$ python -q
>>> import numpy as np
>>> from numpy import linalg as LA
>>> np.set_printoptions(precision=3, suppress=True, linewidth=160)
>>> X = np.loadtxt("block19.csv", delimiter=",")
>>> print(X)
[[ 6. 19.  1.  0.]
 [ 0.  0.  5.  4.]
 [ 0. 10.  7.  0.]
 [11.  0.  0. 11.]
 [ 0.  9. 13.  0.]
 [ 1. 16.  3.  0.]
 [ 0. 18.  7.  0.]
 [ 8. 27.  1.  0.]
 [12.  9.  0.  0.]
 [ 0.  4. 11.  0.]
 [ 6. 19.  1.  0.]
 [11.  0.  0. 11.]
 [21.  0.  0.  9.]
 [ 0.  4. 11.  0.]
 [21.  0.  0.  9.]
 [ 0.  4. 11.  0.]
 [ 0.  8.  3.  0.]
 [ 0.  0.  5.  4.]
 [ 0. 13.  5.  0.]
 [ 0.  0.  1. 14.]
 [ 0. 15.  9.  0.]
 [ 0. 10.  7.  0.]
 [ 0.  2.  7.  1.]
 [ 0.  8.  3.  0.]
 [ 8. 27.  1.  0.]
 [17. 12.  0.  0.]
 [ 0.  0.  1. 14.]
 [ 3. 24.  3.  0.]
 [18.  0.  0.  6.]
 [ 0. 21.  5.  0.]
 [11.  0.  0. 11.]
 [ 9. 14.  0.  0.]
 [ 0.  0.  1. 10.]
 [20.  7.  0.  2.]
 [13.  0.  0.  7.]
 [16.  0.  0. 10.]
 [11. 22.  0.  0.]
 [10.  1.  0.  4.]
 [ 0.  8.  3.  0.]
 [ 5.  0.  0.  5.]
 [11. 22.  0.  0.]
 [ 0.  8.  3.  0.]
 [ 0.  0.  1. 10.]
 [ 0.  0.  7.  5.]
 [23.  2.  0.  5.]
 [ 8. 27.  1.  0.]]
>>> d = LA.norm(X[:, None] - X[None], axis=-1)
>>> print(d.shape)
(46, 46)
>>> print(d.mean(axis=1).argmax())
44
>>> print(d[35].round(6).argsort(kind="stable")[:4])
[35 34 28  3]
>>> blk = np.stack([X, -1 * X, X[::-1]])
>>> print(blk.shape)
(3, 46, 4)
>>> print((blk @ X.T).shape)
(3, 46, 46)
>>> print(LA.norm(blk, axis=(1, 2)))
[116.022 116.022 116.022]
>>> print(LA.matrix_rank(blk.reshape(3, -1)))
2
>>> print(np.einsum("bij,cij->bc", blk, blk))
[[ 13461. -13461.   7660.]
 [-13461.  13461.  -7660.]
 [  7660.  -7660.  13461.]]
>>> P = X @ LA.solve(X.T @ X, X.T)
>>> print(LA.matrix_rank(np.eye(46) - P))
42
>>> print(np.allclose(P @ P, P))
True
>>> print(np.round(P @ X[:, 0], 3) + 0)
[ 6.  0.  0. 11.  0.  1.  0.  8. 12.  0.  6. 11. 21.  0. 21.  0.  0.  0.  0.  0.  0.  0.  0.  0.  8. 17.  0.  3. 18.  0. 11.  9.  0. 20. 13. 16. 11. 10.  0.
  5. 11.  0.  0.  0. 23.  8.]
>>> x = np.array([2, -2, -2, -2])
>>> h = np.maximum(X @ x, 0)
>>> print(np.maximum(X @ x, 0) - np.maximum(-X @ x, 0))
[-28. -18. -34.   0. -44. -36. -50. -40.   6. -30. -28.   0.  24. -30.  24. -30. -22. -18. -36. -30. -48. -34. -20. -22. -40.  10. -30. -48.  24. -52.   0.
 -10. -22.  22.  12.  12. -22.  10. -22.   0. -22. -22. -22. -24.  32. -40.]
>>> print(h)
[ 0.  0.  0.  0.  0.  0.  0.  0.  6.  0.  0.  0. 24.  0. 24.  0.  0.  0.  0.  0.  0.  0.  0.  0.  0. 10.  0.  0. 24.  0.  0.  0.  0. 22. 12. 12.  0. 10.  0.
  0.  0.  0.  0.  0. 32.  0.]
>>> W0 = 4 * np.eye(8) + np.ones((8, 8))
>>> print(W0)
[[5. 1. 1. 1. 1. 1. 1. 1.]
 [1. 5. 1. 1. 1. 1. 1. 1.]
 [1. 1. 5. 1. 1. 1. 1. 1.]
 [1. 1. 1. 5. 1. 1. 1. 1.]
 [1. 1. 1. 1. 5. 1. 1. 1.]
 [1. 1. 1. 1. 1. 5. 1. 1.]
 [1. 1. 1. 1. 1. 1. 5. 1.]
 [1. 1. 1. 1. 1. 1. 1. 5.]]
>>> O, r_ = LA.qr(W0)
>>> print(np.round(O.T @ O, 3) + 0)
[[1. 0. 0. 0. 0. 0. 0. 0.]
 [0. 1. 0. 0. 0. 0. 0. 0.]
 [0. 0. 1. 0. 0. 0. 0. 0.]
 [0. 0. 0. 1. 0. 0. 0. 0.]
 [0. 0. 0. 0. 1. 0. 0. 0.]
 [0. 0. 0. 0. 0. 1. 0. 0.]
 [0. 0. 0. 0. 0. 0. 1. 0.]
 [0. 0. 0. 0. 0. 0. 0. 1.]]
>>> print(round(abs(r_[0, 0]), 3), round(LA.norm(W0[:, 0]), 3))
5.657 5.657
>>> print(np.allclose(r_.T @ r_, W0.T @ W0))
True
>>> print(O.shape, r_.shape)
(8, 8) (8, 8)
>>> print(np.abs(np.diag(r_)))
[5.657 4.899 4.619 4.472 4.382 4.32  4.276 4.243]
